$ python -q
>>> import numpy as np
>>> import numpy.linalg as la
>>> np.set_printoptions(precision=2, suppress=True, linewidth=160)
>>> arr = np.load("a.npy")
>>> arr
array([[ 1,  0,  0],
       [ 1,  0,  0],
       [ 0,  1, -3]])
>>> # triangular: eigenvalues sit on the diagonal
>>> np.argsort(-la.norm(arr, axis=0).round(6), kind="stable")[:3]
array([2, 0, 1])
>>> round(float(la.norm(arr, 2) / la.norm(arr)), 2)
0.91
>>> U, sig, Vh = la.svd(arr)
>>> np.argmax(sig[:-1] / (sig[1:] + 1e-6)) + 1
np.int64(2)
>>> B = U[:, :2] @ np.diag(sig[:2]) @ Vh[:2]
>>> round(float(la.norm(arr - B, 2)), 2), sig[2]
(0.0, np.float64(0.0))
>>> B
array([[ 1.,  0.,  0.],
       [ 1.,  0.,  0.],
       [ 0.,  1., -3.]])
>>> la.matrix_rank(B)
np.int64(2)
>>> W = np.array([[-1, 0, -1, -2, 1, 1], [-1, -2, 2, 0, 0, 0], [2, 2, 2, 1, 1, 0]])
>>> b = np.array([-3, -4, 4, 3, -2, 2])
>>> hid = np.maximum(B @ W + b, 0)
>>> (hid > 0).mean(axis=0)
array([0., 0., 1., 1., 0., 1.])
>>> la.matrix_rank(hid)
np.int64(2)
>>> (hid > 0).astype(int)
array([[0, 0, 1, 1, 0, 1],
       [0, 0, 1, 1, 0, 1],
       [0, 0, 1, 1, 0, 1]])
>>> basis = np.array([[-4, -9], [6, -2], [-6, 7], [-3, 5], [3, 9], [-4, -9]])
>>> W @ basis
array([[ 15,  -8],
       [-20,  27],
       [ -8,   6]])
>>> P = np.triu(np.array([[0, 3, 3], [0, 0, 2], [3, 3, 1]]), 1) + np.eye(3)
>>> B = P @ arr @ la.inv(P)
>>> np.trace(B), np.trace(arr)
(np.float64(-2.0), np.int64(-2))
>>> B
array([[ 4., -9., -3.],
       [ 1., -1., -7.],
       [ 0.,  1., -5.]])
>>> P @ arr - arr @ P
array([[  3.,   0., -12.],
       [  0.,  -1.,  -9.],
       [  0.,   0.,  -2.]])
>>> la.matrix_rank(B)
np.int64(2)
>>> def softmax(z):
...     e = np.exp(z - z.max(axis=-1, keepdims=True))
...     return e / e.sum(axis=-1, keepdims=True)
... 
>>> np.round(softmax(10 * arr[1]), 2) + 0
array([1., 0., 0.])
>>> S = arr @ arr.T / np.sqrt(3)
>>> np.round(softmax(S), 2) + 0
array([[0.39, 0.39, 0.22],
       [0.39, 0.39, 0.22],
       [0.  , 0.  , 0.99]])
>>> np.round(softmax(S + np.triu(np.full(S.shape, -np.inf), 1)), 2) + 0
array([[1.  , 0.  , 0.  ],
       [0.5 , 0.5 , 0.  ],
       [0.  , 0.  , 0.99]])
>>> B = np.array([[3]])
>>> basis = np.array([[0, -1], [-3, -3]])
>>> m1 = np.block([[B, np.zeros((1, 2))], [np.zeros((2, 1)), basis]])
>>> m1
array([[ 3.,  0.,  0.],
       [ 0.,  0., -1.],
       [ 0., -3., -3.]])
>>> rng = np.random.default_rng(9546)
>>> labels = rng.permutation(3)
>>> labels
array([0, 1, 2])
>>> B = m1[labels][:, labels]
>>> np.trace(B)
np.float64(0.0)
>>> B
array([[ 3.,  0.,  0.],
       [ 0.,  0., -1.],
       [ 0., -3., -3.]])
>>> np.round(la.det(B), 2), round(float(la.det(m1[labels])), 2)
(np.float64(-9.0), -9.0)
>>> np.allclose(B, m1)
True
>>> A = np.load("w.npy")
>>> A
array([[ 20.81, -21.45,   0.35],
       [ 20.16, -18.38,   0.99],
       [ 22.27, -19.6 ,   0.16],
       [ 20.52, -20.07,  -0.51],
       [ 22.18, -19.98,  -0.73],
       [ 18.13, -20.2 ,   2.23],
       [ 19.19, -20.53,  -0.12],
       [ 20.06, -20.4 ,   1.06],
       [ 19.61, -18.83,   1.91],
       [ 19.28, -19.99,  -1.18],
       [ 20.13, -22.82,  -0.95],
       [ 19.71, -19.62,   0.6 ],
       [ 19.13, -20.55,   0.  ],
       [ 20.44, -19.84,   1.39],
       [ 20.13, -18.41,   0.6 ],
       [ 20.88, -19.46,  -0.87]])
>>> Ac = A - A.mean(axis=0)
>>> U, sig, Vh = la.svd(Ac, full_matrices=False)
>>> round(float((sig ** 2).sum() ** 2 / (sig ** 4).sum()), 2)
2.54
>>> np.abs(U[:, 0]).argmax()
np.int64(10)
>>> np.abs(Vh[-1])
array([0.51, 0.48, 0.72])
>>> Vh[0] * np.sign(Vh[0, np.abs(Vh[0]).argmax()])
array([-0.47,  0.55,  0.69])
>>> np.searchsorted(np.cumsum(sig ** 2) / (sig ** 2).sum(), 0.9) + 1
np.int64(3)
>>> np.round(Ac.mean(axis=0), 2) + 0
array([0., 0., 0.])
>>> dist = la.norm(A[:, None] - A[None], axis=-1)
>>> dist.mean(axis=1).argmax()
np.int64(10)
>>> (dist + 1e9 * np.eye(16)).round(6).argmin(axis=1)
array([ 7, 14,  4, 15,  2,  8, 12, 13,  1,  6,  0,  7,  6,  7,  1,  3])
>>> dist.shape
(16, 16)
>>> np.unravel_index(dist.round(6).argmax(), dist.shape)
(np.int64(4), np.int64(5))
>>> dist[:5, :5]
array([[0.  , 3.2 , 2.36, 1.65, 2.28],
       [3.2 , 0.  , 2.57, 2.29, 3.1 ],
       [2.36, 2.57, 0.  , 1.93, 0.97],
       [1.65, 2.29, 1.93, 0.  , 1.68],
       [2.28, 3.1 , 0.97, 1.68, 0.  ]])
>>> B = np.c_[A[:, :2] @ np.array([[-3, 2], [1, 3]]), np.array([1, 2, 2, 2, 0, 1, 3, 0, 1, 2, 2, 3, 2, 3, 0, 3])]
>>> B
array([[-83.88, -22.73,   1.  ],
       [-78.86, -14.82,   2.  ],
       [-86.41, -14.26,   2.  ],
       [-81.63, -19.17,   2.  ],
       [-86.52, -15.58,   0.  ],
       [-74.59, -24.34,   1.  ],
       [-78.1 , -23.21,   3.  ],
       [-80.58, -21.08,   0.  ],
       [-77.66, -17.27,   1.  ],
       [-77.83, -21.41,   2.  ],
       [-83.21, -28.2 ,   2.  ],
       [-78.75, -19.44,   3.  ],
       [-77.94, -23.39,   2.  ],
       [-81.16, -18.64,   3.  ],
       [-78.8 , -14.97,   0.  ],
       [-82.1 , -16.62,   3.  ]])
>>> la.matrix_rank(B)
np.int64(3)
>>> la.norm(la.qr(A)[0].T @ B, axis=0) ** 2 / ((B ** 2).sum(axis=0) + 1e-12)
array([1.  , 1.  , 0.74])
>>> np.einsum("ii->", arr)
np.int64(-2)
>>> np.round(la.eigvals(arr).sum().real, 2)
np.float64(-2.0)
>>> np.einsum("ij,ji->", arr, arr)
np.int64(10)
>>> np.kron(np.eye(2, dtype=int), arr)
array([[ 1,  0,  0,  0,  0,  0],
       [ 1,  0,  0,  0,  0,  0],
       [ 0,  1, -3,  0,  0,  0],
       [ 0,  0,  0,  1,  0,  0],
       [ 0,  0,  0,  1,  0,  0],
       [ 0,  0,  0,  0,  1, -3]])
>>> B = np.array([[1, 1], [1, -1]])
>>> W0 = np.kron(B, np.kron(B, B))[rng.permutation(8)][:5]
>>> W0
array([[ 1,  1, -1, -1, -1, -1,  1,  1],
       [ 1,  1,  1,  1,  1,  1,  1,  1],
       [ 1,  1,  1,  1, -1, -1, -1, -1],
       [ 1, -1, -1,  1, -1,  1,  1, -1],
       [ 1,  1, -1, -1,  1,  1, -1, -1]])
>>> W0.reshape(2, -1)
array([[ 1,  1, -1, -1, -1, -1,  1,  1,  1,  1,  1,  1,  1,  1,  1,  1,  1,  1,  1,  1],
       [-1, -1, -1, -1,  1, -1, -1,  1, -1,  1,  1, -1,  1,  1, -1, -1,  1,  1, -1, -1]])
>>> W0.reshape(-1, 2)
array([[ 1,  1],
       [-1, -1],
       [-1, -1],
       [ 1,  1],
       [ 1,  1],
       [ 1,  1],
       [ 1,  1],
       [ 1,  1],
       [ 1,  1],
       [ 1,  1],
       [-1, -1],
       [-1, -1],
       [ 1, -1],
       [-1,  1],
       [-1,  1],
       [ 1, -1],
       [ 1,  1],
       [-1, -1],
       [ 1,  1],
       [-1, -1]])
>>> T = W0.reshape(5, 2, -1)
>>> np.einsum("ihd,jhd->hij", T, T).shape
(2, 5, 5)
>>> np.einsum("ihd,ihd->ih", T, T)
array([[4, 4],
       [4, 4],
       [4, 4],
       [4, 4],
       [4, 4]])
>>> np.swapaxes(T, 1, 2)[0]
array([[ 1, -1],
       [ 1, -1],
       [-1,  1],
       [-1,  1]])
>>> T.transpose(1, 0, 2)
array([[[ 1,  1, -1, -1],
        [ 1,  1,  1,  1],
        [ 1,  1,  1,  1],
        [ 1, -1, -1,  1],
        [ 1,  1, -1, -1]],

       [[-1, -1,  1,  1],
        [ 1,  1,  1,  1],
        [-1, -1, -1, -1],
        [-1,  1,  1, -1],
        [ 1,  1, -1, -1]]])
>>> x = np.array([-2, 2, 3, -3, -3, 0, 0, 3])
>>> (W0 * x).sum(axis=1)
array([  6,   0,   0, -10,  -6])
>>> W0 @ np.eye(8)[7]
array([ 1.,  1., -1., -1., -1.])
>>> W0 @ np.ones(8)
array([0., 8., 0., 0., 0.])
>>> B = W0 / la.norm(W0, axis=1, keepdims=True)
>>> C2 = B @ B.T
>>> (C2 - 2 * np.eye(5)).round(6).argmax(axis=1)
array([1, 0, 0, 0, 0])
>>> la.norm(B, axis=1)
array([1., 1., 1., 1., 1.])
>>> C2.round(2) + 0
array([[1., 0., 0., 0., 0.],
       [0., 1., 0., 0., 0.],
       [0., 0., 1., 0., 0.],
       [0., 0., 0., 1., 0.],
       [0., 0., 0., 0., 1.]])
>>> (np.abs(C2) > 0.9).astype(int)
array([[1, 0, 0, 0, 0],
       [0, 1, 0, 0, 0],
       [0, 0, 1, 0, 0],
       [0, 0, 0, 1, 0],
       [0, 0, 0, 0, 1]])
>>> C2[1].round(2) + 0
array([0., 1., 0., 0., 0.])
>>> np.argwhere(np.triu(np.abs(C2) > 0.95, 1))
array([], shape=(0, 2), dtype=int64)
>>> th = np.radians(30)
>>> R = np.eye(8)
>>> R[7, 7] = R[2, 2] = np.cos(th)
>>> R[7, 2], R[2, 7] = -np.sin(th), np.sin(th)
>>> R
array([[ 1.  ,  0.  ,  0.  ,  0.  ,  0.  ,  0.  ,  0.  ,  0.  ],
       [ 0.  ,  1.  ,  0.  ,  0.  ,  0.  ,  0.  ,  0.  ,  0.  ],
       [ 0.  ,  0.  ,  0.87,  0.  ,  0.  ,  0.  ,  0.  ,  0.5 ],
       [ 0.  ,  0.  ,  0.  ,  1.  ,  0.  ,  0.  ,  0.  ,  0.  ],
       [ 0.  ,  0.  ,  0.  ,  0.  ,  1.  ,  0.  ,  0.  ,  0.  ],
       [ 0.  ,  0.  ,  0.  ,  0.  ,  0.  ,  1.  ,  0.  ,  0.  ],
       [ 0.  ,  0.  ,  0.  ,  0.  ,  0.  ,  0.  ,  1.  ,  0.  ],
       [ 0.  ,  0.  , -0.5 ,  0.  ,  0.  ,  0.  ,  0.  ,  0.87]])
>>> B = W0 @ R.T
>>> np.abs(B - W0).max(axis=0)
array([0.  , 0.  , 0.63, 0.  , 0.  , 0.  , 0.  , 0.63])
>>> B
array([[ 1.  ,  1.  , -0.37, -1.  , -1.  , -1.  ,  1.  ,  1.37],
       [ 1.  ,  1.  ,  1.37,  1.  ,  1.  ,  1.  ,  1.  ,  0.37],
       [ 1.  ,  1.  ,  0.37,  1.  , -1.  , -1.  , -1.  , -1.37],
       [ 1.  , -1.  , -1.37,  1.  , -1.  ,  1.  ,  1.  , -0.37],
       [ 1.  ,  1.  , -1.37, -1.  ,  1.  ,  1.  , -1.  , -0.37]])
>>> np.allclose(W0 @ W0.T, B @ B.T)
True
>>> round(float(la.det(R)), 2), np.round(np.trace(R), 2)
(1.0, np.float64(7.73))
>>> la.svd(W0, compute_uv=False), la.svd(B, compute_uv=False)
(array([2.83, 2.83, 2.83, 2.83, 2.83]), array([2.83, 2.83, 2.83, 2.83, 2.83]))
>>> np.allclose(la.norm(W0, axis=1), la.norm(B, axis=1))
True
>>> f = np.array([0, -1])
>>> np.polyval(f, B[3])
array([-1., -1., -1., -1., -1., -1., -1., -1.])
>>> np.cross(B[3, :3], B[1, :3])
array([ 0.  , -2.73,  2.  ])
>>> np.convolve(B[3], f)
array([ 0.  , -1.  ,  1.  ,  1.37, -1.  ,  1.  , -1.  , -1.  ,  0.37])
>>> np.round(np.correlate(B[3], B[1], "full"), 2) + 0
array([ 0.37,  0.63, -0.5 , -1.  , -0.73, -0.63, -0.37,  0.  , -0.37, -0.1 ,  2.  ,  1.  ,  1.5 ,  0.63, -0.37])
>>> M = np.load("block15.npy")
>>> M
array([[12., -6.,  6.,  0.,  6.,  9.],
       [-6.,  7., -4.,  0., -4., -6.],
       [ 6., -4.,  7.,  0.,  4.,  6.],
       [ 0.,  0.,  0.,  3.,  0.,  0.],
       [ 6., -4.,  4.,  0.,  7.,  6.],
       [ 9., -6.,  6.,  0.,  6., 12.]])
>>> # symmetric
>>> f = np.array([1, 2, -2])
>>> np.convolve(M[4], f)
array([  6.,   8., -16.,  16.,  -1.,  20.,  -2., -12.])
>>> np.array([np.convolve(row, f, "same") for row in M])
array([[ 18., -30.,  24.,  -6.,  21.,   6.],
       [ -5.,  22., -22.,   4., -14.,  -4.],
       [  8., -13.,  22., -10.,  14.,   4.],
       [  0.,   0.,   3.,   6.,  -6.,   0.],
       [  8., -16.,  16.,  -1.,  20.,  -2.],
       [ 12., -24.,  24.,  -6.,  24.,  12.]])
>>> np.correlate(M[4], M[0], "full")
array([ 54.,   0.,  12.,  60.,   3., 216., -36.,  90.,  -6.,  48.,  72.])
>>> x = np.ones(6)
>>> for _ in range(5):
...     x = M @ x
...     x /= la.norm(x)
...     print(round(x @ M @ x, 2))
... 
32.56
33.0
33.0
33.0
33.0
>>> np.round(la.eigvalsh(M)[-1], 2)
np.float64(33.0)
>>> x.round(2) + 0
array([ 0.55, -0.37,  0.37,  0.  ,  0.37,  0.55])
>>> f = np.array([-2, -2, -1, -3, -3, 3])
>>> B = M + np.outer(f, np.eye(6)[5])
>>> la.matrix_rank(B - M)
np.int64(1)
>>> la.matrix_rank(la.inv(B) - la.inv(M), tol=1e-8)
np.int64(1)
>>> round(la.det(B) / la.det(M), 2), round(1 + la.solve(M, f)[5], 2)
(np.float64(2.03), np.float64(2.03))
>>> B = np.array([[2, -4, 4],
...     [-1, 2, 1],
...     [-4, -5, 4],
...     [-3, 1, 3],
...     [-5, -4, 3],
...     [-4, 5, -4]])
>>> np.vstack([M, B.T]).shape
(9, 6)
>>> M @ B
array([[-60., -69.,  48.],
       [ 41.,  44., -21.],
       [-56., -53.,  36.],
       [ -9.,   3.,   9.],
       [-59., -50.,  33.],
       [-78., -42.,  24.]])
>>> np.einsum("ik,kj->ij", M, B)
array([[-60., -69.,  48.],
       [ 41.,  44., -21.],
       [-56., -53.,  36.],
       [ -9.,   3.,   9.],
       [-59., -50.,  33.],
       [-78., -42.,  24.]])
>>> ev, vecs = la.eigh(M)
>>> np.unique(ev.round(6) + 0, return_counts=True)[1]
array([5, 1])
>>> ev
array([ 3.,  3.,  3.,  3.,  3., 33.])
>>> np.abs(vecs[:, -1]).round(6).argmax()
np.int64(0)
>>> la.svd(M, compute_uv=False)
array([33.,  3.,  3.,  3.,  3.,  3.])
>>> la.eigvalsh(M + 2 * np.eye(6))
array([ 5.,  5.,  5.,  5.,  5., 35.])
>>> f = np.array([-1, 0, 1, 3, 1, -2, 3])
>>> data = np.array([np.roll(f, i) for i in range(7)])
>>> data
array([[-1,  0,  1,  3,  1, -2,  3],
       [ 3, -1,  0,  1,  3,  1, -2],
       [-2,  3, -1,  0,  1,  3,  1],
       [ 1, -2,  3, -1,  0,  1,  3],
       [ 3,  1, -2,  3, -1,  0,  1],
       [ 1,  3,  1, -2,  3, -1,  0],
       [ 0,  1,  3,  1, -2,  3, -1]])
>>> B = data / np.sqrt((data ** 2).mean(axis=1, keepdims=True))
>>> la.norm(B, axis=1)
array([2.65, 2.65, 2.65, 2.65, 2.65, 2.65, 2.65])
>>> B[4]
array([ 1.59,  0.53, -1.06,  1.59, -0.53,  0.  ,  0.53])
